$ python -q
>>> import numpy as np
>>> import numpy.linalg as la
>>> np.set_printoptions(precision=4, suppress=True, linewidth=200)
>>> arr = np.load("test15.npy")
>>> arr
array([[  4.4846,  -8.0696,  -5.4893],
       [ -0.5995, -13.9103,  -3.3812],
       [ -1.757 ,  -5.1097,   0.7234],
       [-15.6574,  11.4886,  18.1396],
       [ 22.7553,   9.0578, -14.447 ],
       [ -9.1363,  -1.0219,   8.279 ],
       [-17.4786,   6.6646,  17.9174],
       [  2.505 ,  -5.5491,  -2.9529],
       [ 17.1041,  14.9693,  -7.6658],
       [ 17.4695,  -0.5035, -13.5036],
       [  3.6051,  -7.6293,  -4.6055],
       [ -7.2312,   1.0035,   7.4306],
       [ 15.1874,  10.9283,  -7.529 ],
       [  3.5697,  -5.0505,  -3.6536],
       [ -3.7687,   1.6383,   4.7988],
       [-14.1709,  12.0263,  17.1047],
       [  4.1071,   2.521 ,  -1.3882],
       [ -8.6595,   2.0031,   8.9677],
       [ -6.7995,  -1.4322,   6.2028],
       [  9.2531,  -6.2711,  -8.783 ],
       [  0.465 ,  28.7979,  11.0208],
       [  6.0821,   2.0188,  -3.1987],
       [  3.0245,   5.0372,   0.4059],
       [  5.6416,   0.7163,  -3.301 ],
       [  2.1869,  13.2305,   4.0291]])
>>> round(np.log10(la.cond(arr)))
1
>>> la.cond(arr) > 100
np.False_
>>> np.argsort(-la.norm(arr, axis=0).round(6), kind="stable")[:3]
array([0, 1, 2])
>>> [round(float(x), 4) for x in la.svd(arr, compute_uv=False)[:3]]
[67.2902, 48.394, 3.8829]
>>> feats = np.load("layer18.npy")
>>> feats
array([[-2,  0,  2,  1,  1],
       [ 0, -2,  0,  2,  1],
       [ 2,  0, -2,  0,  2],
       [ 1,  2,  0, -2,  0],
       [ 1,  1,  2,  0, -2]])
>>> vec = np.array([-3, -1, -2, 0, 1])
>>> y = feats @ vec
>>> y
array([  3,   3,   0,  -5, -10])
>>> la.solve(feats.T, feats[3])
array([-0., -0.,  0.,  1.,  0.])
>>> la.solve(feats, -2 * y)
array([ 6.,  2.,  4.,  0., -2.])
>>> la.matrix_power(feats, 4)
array([[ 161,   77, -134, -112,   12],
       [  77,  174,   32, -164, -112],
       [-134,   32,  224,   32, -134],
       [-112, -164,   32,  174,   77],
       [  12, -112, -134,   77,  161]])
>>> feats @ feats
array([[10,  3, -6, -4,  0],
       [ 3,  9,  2, -8, -4],
       [-6,  2, 12,  2, -6],
       [-4, -8,  2,  9,  3],
       [ 0, -4, -6,  3, 10]])
>>> np.trace(feats)
np.int64(-10)
>>> np.round(np.abs(la.eigvals(feats)).max(), 4)
np.float64(4.618)
>>> np.allclose(feats, feats.T)
True
>>> np.sort(np.abs(la.eigvals(feats)))
array([0.2594, 1.7262, 2.382 , 4.4669, 4.618 ])
>>> (feats + feats.T) / 2
array([[-2.,  0.,  2.,  1.,  1.],
       [ 0., -2.,  0.,  2.,  1.],
       [ 2.,  0., -2.,  0.,  2.],
       [ 1.,  2.,  0., -2.,  0.],
       [ 1.,  1.,  2.,  0., -2.]])
